In [1]: import numpy as np

In [2]: np.set_printoptions(precision=2, suppress=True, linewidth=200)

In [3]: tidy = lambda a: np.round(a, 2) + 0

In [4]: mat = np.array([[-2, 3, 2, 1, -3, -2, 1, 3],
   ...:     [0, -2, -2, -2, 1, 2, -2, -2],
   ...:     [3, 0, -1, -1, 1, -1, -3, 1]])

In [5]: mat[2] = mat[1]

In [6]: mat
Out[6]: 
array([[-2,  3,  2,  1, -3, -2,  1,  3],
       [ 0, -2, -2, -2,  1,  2, -2, -2],
       [ 0, -2, -2, -2,  1,  2, -2, -2]])

In [7]: U, s, Vt = np.linalg.svd(mat)

In [8]: evecs = Vt[:(s > 1e-8).sum()]

In [9]: rng = np.random.default_rng(9343)

In [10]: x0 = mat[1] + -2 * mat[0] + rng.integers(2) * np.eye(8)[4]

In [11]: x0
Out[11]: array([ 4., -8., -6., -4.,  8.,  6., -4., -8.])

In [12]: tidy(np.linalg.norm(x0 - evecs.T @ evecs @ x0))
Out[12]: np.float64(0.81)

In [13]: np.allclose(evecs.T @ evecs @ x0, x0)
Out[13]: False

In [14]: def softmax(z):
    ...:     e = np.exp(z - z.max(axis=-1, keepdims=True))
    ...:     return e / e.sum(axis=-1, keepdims=True)
    ...: 

In [15]: tidy(softmax(mat[0] + 4))
Out[15]: array([0.  , 0.38, 0.14, 0.05, 0.  , 0.  , 0.05, 0.38])

In [16]: S = mat @ mat.T / np.sqrt(8)

In [17]: tidy(softmax(S + np.triu(np.full(S.shape, -np.inf), 1)))
Out[17]: 
array([[1. , 0. , 0. ],
       [0. , 1. , 0. ],
       [0. , 0.5, 0.5]])

In [18]: A2 = np.array([[3, -3], [-2, 2], [3, 0], [1, 1], [-1, 2], [2, 2], [0, 0], [3, -3]])

In [19]: np.einsum("ij,ij->i", mat, mat)
Out[19]: array([41, 25, 25])

In [20]: mat @ A2
Out[20]: 
array([[ 3, -6],
       [-7,  6],
       [-7,  6]])

In [21]: np.vstack([mat, A2.T]).shape
Out[21]: (5, 8)

In [22]: A2 = mat + rng.integers(-2, 3, (3, 2)) @ rng.integers(-2, 3, (2, 8))

In [23]: A2
Out[23]: 
array([[-1, -1,  2,  0,  1, -5,  5,  8],
       [ 1, -6, -2, -3,  5, -1,  2,  3],
       [ 1, -6, -2, -3,  5, -1,  2,  3]])

In [24]: A2 - mat
Out[24]: 
array([[ 1, -4,  0, -1,  4, -3,  4,  5],
       [ 1, -4,  0, -1,  4, -3,  4,  5],
       [ 1, -4,  0, -1,  4, -3,  4,  5]])

In [25]: tidy(np.trace(np.linalg.pinv(mat) @ mat))
Out[25]: np.float64(2.0)

In [26]: np.linalg.lstsq(mat[:-1].T, mat[-1])[2]
Out[26]: np.int32(2)

In [27]: np.unique(mat.round(6), axis=0).shape
Out[27]: (2, 8)

In [28]: np.allclose(mat[:-1].T @ np.linalg.lstsq(mat[:-1].T, mat[-1])[0], mat[-1])
Out[28]: True

In [29]: np.abs(np.diag(np.linalg.qr(mat)[1])) > 1e-9
Out[29]: array([ True,  True, False])

In [30]: E = np.array([[1, -3, 9, -27],
    ...:     [1, -2, 4, -8],
    ...:     [1, -1, 1, -1],
    ...:     [1, 0, 0, 0],
    ...:     [1, 1, 1, 1],
    ...:     [1, 2, 4, 8]])

In [31]: w1 = np.array([[2, -3, -2, 3], [-3, 3, 1, 2], [1, -3, 0, 3], [2, -3, -3, -3]])

In [32]: c = np.array([1, 2, 0, 1])

In [33]: H = np.maximum(E @ w1 + c, 0)

In [34]: tidy((H > 0).mean(axis=0))
Out[34]: array([0.67, 0.33, 0.33, 0.83])

In [35]: C = np.array([[2, -2], [-2, 2], [1, 0], [-2, 1]])

In [36]: H @ C
Out[36]: 
array([[-224,  194],
       [ -62,   46],
       [  -6,   -2],
       [  -2,   -2],
       [  -6,    0],
       [  34,  -34]])

In [37]: hat = E @ np.linalg.solve(E.T @ E, E.T)

In [38]: tidy(hat)
Out[38]: 
array([[ 0.96,  0.13, -0.11, -0.03,  0.09, -0.03],
       [ 0.13,  0.58,  0.41,  0.02, -0.22,  0.09],
       [-0.11,  0.41,  0.46,  0.25,  0.02, -0.03],
       [-0.03,  0.02,  0.25,  0.46,  0.41, -0.11],
       [ 0.09, -0.22,  0.02,  0.41,  0.58,  0.13],
       [-0.03,  0.09, -0.03, -0.11,  0.13,  0.96]])

In [39]: np.linalg.matrix_rank(np.eye(6) - hat)
Out[39]: np.int64(2)

In [40]: np.trace(hat)
Out[40]: np.float64(4.0)

In [41]: tidy(np.linalg.eigvalsh(hat))
Out[41]: array([0., 0., 1., 1., 1., 1.])

In [42]: tidy(hat @ E[:, 3])
Out[42]: array([-27.,  -8.,  -1.,   0.,   1.,   8.])

In [43]: np.allclose(hat @ hat, hat)
Out[43]: True

In [44]: A2 = np.array([[1, 1, 1, 3, 3, -3, -2, 1],
    ...:     [-3, -2, 3, -2, 2, 0, 1, -1],
    ...:     [1, -3, 1, 1, 1, -2, 0, -1],
    ...:     [-3, 1, 3, -3, 3, 2, -2, 1],
    ...:     [-3, 2, 0, 1, 1, 2, 0, -1],
    ...:     [3, 3, 3, -3, 3, -2, -1, 3],
    ...:     [-3, -2, -2, -3, 1, 3, -3, 3],
    ...:     [-2, 0, -3, -3, 3, -2, -2, 3]])

In [45]: feats = np.triu(A2, 1)

In [46]: feats
Out[46]: 
array([[ 0,  1,  1,  3,  3, -3, -2,  1],
       [ 0,  0,  3, -2,  2,  0,  1, -1],
       [ 0,  0,  0,  1,  1, -2,  0, -1],
       [ 0,  0,  0,  0,  3,  2, -2,  1],
       [ 0,  0,  0,  0,  0,  2,  0, -1],
       [ 0,  0,  0,  0,  0,  0, -1,  3],
       [ 0,  0,  0,  0,  0,  0,  0,  3],
       [ 0,  0,  0,  0,  0,  0,  0,  0]])

In [47]: np.prod(np.diag(feats)), tidy(np.linalg.det(feats))
Out[47]: (np.int64(0), np.float64(0.0))

In [48]: np.linalg.matrix_rank(feats - feats[0, 0] * np.eye(8))
Out[48]: np.int64(7)

In [49]: tidy(np.sort(np.linalg.eigvals(feats)))
Out[49]: array([0., 0., 0., 0., 0., 0., 0., 0.])

In [50]: U, s, Vt = np.linalg.svd(feats)

In [51]: np.argmax(s[:-1] / (s[1:] + 1e-6)) + 1
Out[51]: np.int64(7)

In [52]: A2 = U[:, :7] @ np.diag(s[:7]) @ Vt[:7]

In [53]: np.linalg.matrix_rank(feats, rtol=0.05)
Out[53]: np.int64(6)

In [54]: rk = np.linalg.matrix_rank(feats)

In [55]: rk
Out[55]: np.int64(7)

In [56]: N = np.linalg.svd(feats)[2][rk:].T

In [57]: [int(np.linalg.matrix_rank(np.delete(feats, i, axis=0))) for i in range(8)]
Out[57]: [6, 6, 6, 6, 6, 6, 6, 7]

In [58]: np.linalg.matrix_rank(feats.T @ feats), np.linalg.matrix_rank(feats @ feats.T)
Out[58]: (np.int64(7), np.int64(7))

In [59]: N[:, 0] / N[np.abs(N[:, 0]).round(6).argmax(), 0]
Out[59]: array([ 1., -0., -0., -0., -0., -0., -0., -0.])

In [60]: np.allclose(feats @ N, 0)
Out[60]: True

In [61]: feats @ N
Out[61]: 
array([[0.],
       [0.],
       [0.],
       [0.],
       [0.],
       [0.],
       [0.],
       [0.]])

In [62]: N.shape
Out[62]: (8, 1)

In [63]: A = np.loadtxt("mat.csv", delimiter=",")

In [64]: tidy(A)
Out[64]: 
array([[ 3.72, -3.03,  1.22, -0.71],
       [-2.47,  3.04, -3.08, -0.37],
       [-2.96,  0.43,  3.37,  2.17],
       [-1.96, -0.54,  4.05,  2.11],
       [-3.86,  1.7 ,  1.89,  1.9 ],
       [-3.04,  0.53,  3.28,  2.16],
       [ 2.13, -2.95,  3.38,  0.59],
       [-2.87,  3.11, -2.66, -0.09],
       [-3.62,  1.29,  2.46,  2.04],
       [-3.23,  3.13, -2.17,  0.2 ],
       [ 3.47, -3.11,  1.77, -0.42],
       [-1.64,  2.78, -3.72, -0.87],
       [ 3.56, -3.09,  1.6 , -0.52],
       [-3.99,  2.03,  1.36,  1.75],
       [ 4.  , -2.04, -1.36, -1.74],
       [-0.54, -1.62,  4.35,  1.78],
       [ 2.27, -2.99,  3.26,  0.5 ],
       [-3.74,  1.48,  2.21,  1.98],
       [-3.95,  1.9 ,  1.59,  1.82],
       [ 3.08, -3.13,  2.4 , -0.07],
       [-2.22, -0.31,  3.92,  2.14],
       [-0.35, -1.74,  4.35,  1.72],
       [ 3.94, -2.85,  0.52, -1.03],
       [-3.84,  1.67,  1.95,  1.92],
       [ 2.01,  0.5 , -4.03, -2.11],
       [ 2.89, -0.36, -3.44, -2.17],
       [ 4.06, -2.29, -0.88, -1.59]])

In [65]: # rows and columns are dependent

In [66]: theta = np.radians(15)

In [67]: r_ = np.eye(4)

In [68]: r_[2, 2] = r_[0, 0] = np.cos(theta)

In [69]: r_[2, 0], r_[0, 2] = -np.sin(theta), np.sin(theta)

In [70]: tidy(r_)
Out[70]: 
array([[ 0.97,  0.  ,  0.26,  0.  ],
       [ 0.  ,  1.  ,  0.  ,  0.  ],
       [-0.26,  0.  ,  0.97,  0.  ],
       [ 0.  ,  0.  ,  0.  ,  1.  ]])

In [71]: A2 = A @ r_.T

In [72]: tidy(np.linalg.svd(A, compute_uv=False)), tidy(np.linalg.svd(A2, compute_uv=False))
Out[72]: (array([19.88, 16.73,  0.  ,  0.  ]), array([19.88, 16.73,  0.  ,  0.  ]))

In [73]: np.allclose(np.linalg.norm(A, axis=1), np.linalg.norm(A2, axis=1))
Out[73]: True

In [74]: tidy(np.abs(A2 - A).max(axis=0))
Out[74]: array([1.14, 0.  , 1.04, 0.  ])

In [75]: Xc = A - A.mean(axis=0)

In [76]: evecs = np.linalg.svd(Xc)[2][:2]

In [77]: A2 = Xc - Xc @ evecs.T @ evecs

In [78]: tidy(np.linalg.norm(A2) / np.linalg.norm(Xc))
Out[78]: np.float64(0.0)

In [79]: np.linalg.lstsq(A[:-1].T, A[-1])[2]
Out[79]: np.int32(2)

In [80]: np.abs(np.diag(np.linalg.qr(A)[1])) > 1e-9
Out[80]: array([ True,  True, False, False])

In [81]: feats.inv()
Traceback (most recent call last):
  Cell In[81], line 1
    feats.inv()
AttributeError: 'numpy.ndarray' object has no attribute 'inv'


In [82]: tidy(np.sort(np.abs(np.linalg.eigvals(feats))))
Out[82]: array([0., 0., 0., 0., 0., 0., 0., 0.])

In [83]: assert feats == feats.T
Traceback (most recent call last):
  Cell In[83], line 1
    assert feats == feats.T
ValueError: The truth value of an array with more than one element is ambiguous. Use a.any() or a.all()


In [84]: np.linalg.matrix_power(feats, 4)
Out[84]: 
array([[  0,   0,   0,   0,   9,   6, -22,  27],
       [  0,   0,   0,   0,   0,  18,   0,  -9],
       [  0,   0,   0,   0,   0,   0,  -6,   6],
       [  0,   0,   0,   0,   0,   0,   0, -18],
       [  0,   0,   0,   0,   0,   0,   0,   0],
       [  0,   0,   0,   0,   0,   0,   0,   0],
       [  0,   0,   0,   0,   0,   0,   0,   0],
       [  0,   0,   0,   0,   0,   0,   0,   0]])

In [85]: tidy(np.linalg.det(feats))
Out[85]: np.float64(0.0)

In [86]: (feats + feats.T) / 2
Out[86]: 
array([[ 0. ,  0.5,  0.5,  1.5,  1.5, -1.5, -1. ,  0.5],
       [ 0.5,  0. ,  1.5, -1. ,  1. ,  0. ,  0.5, -0.5],
       [ 0.5,  1.5,  0. ,  0.5,  0.5, -1. ,  0. , -0.5],
       [ 1.5, -1. ,  0.5,  0. ,  1.5,  1. , -1. ,  0.5],
       [ 1.5,  1. ,  0.5,  1.5,  0. ,  1. ,  0. , -0.5],
       [-1.5,  0. , -1. ,  1. ,  1. ,  0. , -0.5,  1.5],
       [-1. ,  0.5,  0. , -1. ,  0. , -0.5,  0. ,  1.5],
       [ 0.5, -0.5, -0.5,  0.5, -0.5,  1.5,  1.5,  0. ]])

In [87]: np.allclose(feats, feats.T)
Out[87]: False

In [88]: tidy(softmax(A).sum(axis=1))
Out[88]: array([1., 1., 1., 1., 1., 1., 1., 1., 1., 1., 1., 1., 1., 1., 1., 1., 1., 1., 1., 1., 1., 1., 1., 1., 1., 1., 1.])

In [89]: tidy(softmax(A[22]))
Out[89]: array([0.96, 0.  , 0.03, 0.01])

In [90]: tidy(softmax(10 * A[22]))
Out[90]: array([1., 0., 0., 0.])

In [91]: S = A @ A.T / np.sqrt(4)

In [92]: tidy(softmax(S)[22] @ A)
Out[92]: array([ 3.71, -2.85,  0.85, -0.84])

In [93]: softmax(S).round(6).argmax(axis=1)
Out[93]: array([ 0,  1,  2,  3,  4,  5,  6,  7,  8,  9, 10, 11, 12, 13, 14, 15, 16, 17, 18, 19, 20, 21, 22, 23, 24, 25, 26])

In [94]: F = np.load("block7.npy")

In [95]: F
Out[95]: 
array([[0, 1, 0, 1],
       [1, 0, 1, 1],
       [0, 1, 0, 0],
       [1, 1, 0, 0]])

In [96]: # symmetric, so the eigenvalues are real

In [97]: [round(float(np.linalg.det(F[:i, :i])), 2) + 0 for i in range(1, 5)]
Out[97]: [0.0, -1.0, 0.0, 1.0]

In [98]: K = np.loadtxt("case13.csv", delimiter=",")

In [99]: tidy(K)
Out[99]: 
array([[0.5 , 0.  , 0.  , 0.  , 0.5 , 0.  , 0.  ],
       [0.25, 0.5 , 0.  , 0.  , 0.  , 0.  , 0.25],
       [0.33, 0.  , 0.33, 0.  , 0.  , 0.33, 0.  ],
       [0.  , 0.  , 0.  , 1.  , 0.  , 0.  , 0.  ],
       [0.25, 0.25, 0.  , 0.  , 0.25, 0.  , 0.25],
       [0.  , 0.  , 0.  , 0.  , 0.  , 1.  , 0.  ],
       [0.  , 0.25, 0.  , 0.  , 0.25, 0.  , 0.5 ]])

In [100]: K.sum(axis=1)
Out[100]: array([1., 1., 1., 1., 1., 1., 1.])

In [101]: tidy(np.linalg.matrix_power(K, 2))
Out[101]: 
array([[0.38, 0.12, 0.  , 0.  , 0.38, 0.  , 0.12],
       [0.25, 0.31, 0.  , 0.  , 0.19, 0.  , 0.25],
       [0.28, 0.  , 0.11, 0.  , 0.17, 0.44, 0.  ],
       [0.  , 0.  , 0.  , 1.  , 0.  , 0.  , 0.  ],
       [0.25, 0.25, 0.  , 0.  , 0.25, 0.  , 0.25],
       [0.  , 0.  , 0.  , 0.  , 0.  , 1.  , 0.  ],
       [0.12, 0.31, 0.  , 0.  , 0.19, 0.  , 0.38]])

In [102]: pr = np.eye(7)[5]

In [103]: for _ in range(4):
     ...:     pr = pr @ K
     ...:     print(pr.round(2))
     ...: 
[0. 0. 0. 0. 0. 1. 0.]
[0. 0. 0. 0. 0. 1. 0.]
[0. 0. 0. 0. 0. 1. 0.]
[0. 0. 0. 0. 0. 1. 0.]
